In [1]: import numpy as np

In [2]: np.set_printoptions(precision=2, suppress=True, linewidth=120)

In [3]: def tidy(a):
   ...:     return np.round(a, 2) + 0
   ...: 

In [4]: J = np.load("m.npy")

In [5]: print(J)
[[-2.  0.  0.]
 [ 0.  7.  2.]
 [ 0.  5.  3.]]

In [6]: print(tidy(np.linalg.det(J)))
-22.0

In [7]: print(tidy(np.linalg.eigvals(J).sum().real))
8.0

In [8]: print(tidy(np.linalg.det(2 * J)), tidy(np.linalg.det(J)))
-176.0 -22.0

In [9]: print(tidy(np.linalg.det(J.T)))
-22.0

In [10]: print(tidy(np.linalg.det(J[::-1])))
22.0

In [11]: print(np.einsum("ij,ji->", J, J))
82.0

In [12]: print(tidy(np.poly(J)))
[ 1. -8. -9. 22.]

In [13]: print(np.kron(np.eye(2, dtype=int), J))
[[-2.  0.  0. -0.  0.  0.]
 [ 0.  7.  2.  0.  0.  0.]
 [ 0.  5.  3.  0.  0.  0.]
 [-0.  0.  0. -2.  0.  0.]
 [ 0.  0.  0.  0.  7.  2.]
 [ 0.  0.  0.  0.  5.  3.]]

In [14]: print(tidy(np.linalg.eigvals(J)))
[ 1.26  8.74 -2.  ]

In [15]: other = np.linalg.inv(J)

In [16]: print(tidy(np.linalg.det(J) * np.linalg.det(other)))
1.0

In [17]: print(tidy(np.linalg.slogdet(J)[0]))
-1.0

In [18]: print(tidy(other))
[[-0.5   0.    0.  ]
 [ 0.    0.27 -0.18]
 [ 0.   -0.45  0.64]]

In [19]: print(tidy(J @ other))
[[1. 0. 0.]
 [0. 1. 0.]
 [0. 0. 1.]]

In [20]: x0 = np.array([3, -2, -3])

In [21]: target = J @ x0

In [22]: print(target)
[ -6. -20. -19.]

In [23]: print(tidy(np.linalg.solve(J, target)))
[ 3. -2. -3.]

In [24]: print(tidy(np.linalg.solve(J.T, J[1])))
[0. 1. 0.]

In [25]: print(tidy(np.linalg.solve(J, J[:, 0])))
[1. 0. 0.]

In [26]: print(tidy(np.linalg.solve(J, 5 * target)))
[ 15. -10. -15.]

In [27]: print(tidy(np.linalg.solve(J, target + J[:, 2])))
[ 3. -2. -2.]

In [28]: F = np.loadtxt("a.csv", delimiter=",")

In [29]: print(F)
[[-3.  0.  0.]
 [ 1. -1.  0.]
 [ 0.  2. -1.]]

In [30]: other = F / np.sqrt((F ** 2).mean(axis=1, keepdims=True))

In [31]: print(tidy(F - F.mean(axis=1, keepdims=True)))
[[-2.    1.    1.  ]
 [ 1.   -1.    0.  ]
 [-0.33  1.67 -1.33]]

In [32]: print(np.linalg.matrix_rank(F - F.mean(axis=1, keepdims=True)))
2

In [33]: print(tidy(other[2]))
[ 0.    1.55 -0.77]

In [34]: print(np.linalg.matrix_rank(other) == np.linalg.matrix_rank(F))
True
